% ipython --no-banner

In [1]: import numpy as np

In [2]: import numpy.linalg as la

In [3]: np.set_printoptions(suppress=True, linewidth=120)

In [4]: E = np.loadtxt("run18.csv", delimiter=",")

In [5]: E
Out[5]: 
array([[ 1.4,  0.3,  1. , -0.9,  0.1,  0.4,  0.4,  0.9,  0.2, -0.6,  1.3, -0.3],
       [-0.5, -0.1,  0.5,  0.2, -2.4,  0.9,  0.5, -0.9,  1.8,  1. , -0.3, -0.9],
       [-0.8,  0.7, -0.1,  2. ,  0.6,  1.2, -0.7,  0. , -1.5, -1.6,  1.4, -0.8],
       [-1.1,  0.8,  1.2,  2.1, -2.1, -0.6, -0.3,  0.2,  0.4, -0.4, -1.1, -0.2],
       [-1.6,  1.2,  0.8,  0.6, -0.2, -0.1,  0.1,  0.8, -0.4, -0.1, -0.1, -0.1],
       [ 0.6, -1.1, -0.7, -0.6, -0.8,  0.2,  1.5,  0.1,  1.4, -0.4,  0.9, -0.1],
       [ 0.5,  0.2,  0.2, -0.7, -0.3,  0.5, -1.9,  0.8,  0.3, -1.9,  3.3, -0.7],
       [-0.5, -1. ,  0.3, -0.7, -1.2,  1.1,  0.3, -0.2,  1.1,  0.7,  1.1,  0. ],
       [-1. ,  2.6, -0.9,  0. ,  2.3,  2.4, -0.2,  2.1, -1.1,  0.1, -1.1, -1.1],
       [ 0. ,  2.3,  0.4, -0.7, -0.3,  2.1, -0.5, -1.4, -0.8, -0.6, -1.2,  0.4],
       [-0.7,  0. ,  0.7,  1.1,  1.1,  0.5, -0.3, -0.4,  0.7, -1. ,  0.8, -0.4],
       [ 0.5, -1.9, -0.2, -0.3, -1.2,  1.4,  0.6,  1.5, -1.4,  1.5,  0.2,  0.1],
       [ 1.3, -1.6,  0. ,  1.3, -1.4,  0.4,  0. ,  1.7,  0.4,  0. , -1.3, -0.2],
       [-0.4,  0.9, -0.1, -0.5,  0. , -0.7,  1.9, -0.6,  1.4, -1.8,  0.5,  2. ],
       [ 0.3,  0.4, -0.1, -0.2,  0.2,  0.8, -1.5, -0.7,  1.7,  1.1,  0.2, -0.4],
       [ 0.5, -1.5, -0.5,  0.2, -0.4,  0.3, -1.9,  0.4, -1.8,  1. ,  0.7,  0.9],
       [ 2.4, -0.3,  0.1,  0.7, -1.2,  1.4,  0.7, -1.6, -0.6,  0.1, -2.6,  0.3],
       [ 0.6,  0.2, -0.3, -0.5, -0.2, -0.9,  0.4, -1. , -0.8,  0.1,  1.4, -1.6],
       [ 0.1,  0.4, -0.2,  1.5, -1.4,  0.8,  2. ,  0.6, -1.2,  0.6,  0.1,  1.7],
       [-0.5, -0.5,  0.5,  0.5,  0.9, -0.4,  0.4,  0.5,  2. , -0.6,  1.1, -0.8],
       [ 0.1, -0.1,  0.2, -0.3,  0.2,  0.9,  0.2,  0.1,  1. ,  1.5, -1.5,  0.5],
       [-1. ,  0. , -1.6, -0.3, -0.5,  0.7, -0.2, -0.4, -0.2,  1.2, -2.2,  0.3],
       [ 0.4,  0.2,  0.1, -1.5, -1. , -2.2,  0.5,  0.1,  0.1, -0.5, -0.2, -0.9],
       [ 0.8,  0.5, -2.1,  0.7, -0.9, -0.9,  0.9,  0.2, -0.8,  0.1,  1.2,  0.1],
       [ 0. , -1.4, -0.2, -0.1,  0.5,  1.6,  0.9,  1.5, -0.8,  0.4, -0.8, -1. ],
       [ 1.8,  0.5,  0.6,  0.6,  1. ,  0.4, -0.8,  0.2, -1.2, -1.1,  1.4,  1.5],
       [ 0. ,  0. ,  0.5,  1.3,  0.3,  0.9, -1. , -0.5, -0.1, -1.9,  0. ,  0.8],
       [-1. , -0.5,  0.2, -0.4, -2. , -0.9,  1.9,  0.5, -0.9,  1.2, -0.1,  0.5],
       [ 0.2,  0.1,  0.4, -0.3,  1.2, -0.4,  0.1, -1. ,  0.2, -1.2,  0. , -1.7],
       [-0.4, -1.7, -0.8,  0.7, -0.9, -1.6,  0.1, -2.2,  0.7, -0.2, -1.5,  0.5],
       [ 0.5,  1. , -0.3, -1.3,  0.7,  0. , -0.9, -0.8, -0.7, -0.5, -0.4,  0.8],
       [-1.5,  1.3, -0.2,  0.5,  0.7, -2.4, -0.8,  1.1, -1. ,  0.8,  1.2, -0.1],
       [ 0.6, -2.3,  0.7,  0.2,  1.2,  0. ,  0. ,  0.3,  0.4,  0.8,  1.9,  0.5],
       [-2.1,  1.5,  4.5, -0.9,  0.6, -5.4, -2.1,  2.7,  1.5,  1.8,  2.1, -1.5],
       [ 0.3,  0.4,  0.1, -1.5,  0.2,  1.7,  0.6,  1.4,  0. , -0.3, -1.4,  1.2],
       [-1. ,  0.3, -0.6,  1. , -0.1,  0.2, -1. ,  0. ,  0.6, -0.2, -1. , -0.6],
       [ 1.5,  1.5, -1.8,  0.4,  0.7, -0.1,  1.1, -1.2,  0.1, -0.5, -2.2,  1.1],
       [ 0.6,  0.4,  1.5,  0.3, -0.8, -1.5,  1.2,  0.5, -0.1,  1.5, -2.2, -0.5],
       [ 1.4,  1.3,  0.5,  1.6,  0.3,  1.1,  0.6, -1.8, -0.9,  0. , -1. , -0.4],
       [ 0.3, -0.3, -0.5,  0.3,  0.6,  0.3,  0.4,  1.3, -0.8,  0.9, -0.8,  0. ],
       [ 0.7,  2. ,  0.1,  1. ,  2. , -0.3, -1.3,  2. ,  1.2,  2. ,  0.7, -1.5],
       [ 1.3,  0.5,  1. , -1.4, -1.3, -1.3, -0.7, -0.4, -1. , -0.7,  1.5,  0.8]])

In [6]: Ac = E - E.mean(axis=0)

In [7]: V = la.svd(Ac)[2][:1]

In [8]: M2 = Ac - Ac @ V.T @ V

In [9]: print(round(la.norm(M2) / la.norm(Ac), 3))
0.866

In [10]: la.norm(M2, axis=1).round(6).argmax()
Out[10]: np.int64(8)

In [11]: np.round(np.cov(Ac @ V.T, rowvar=False), 3)
Out[11]: np.float64(3.496)
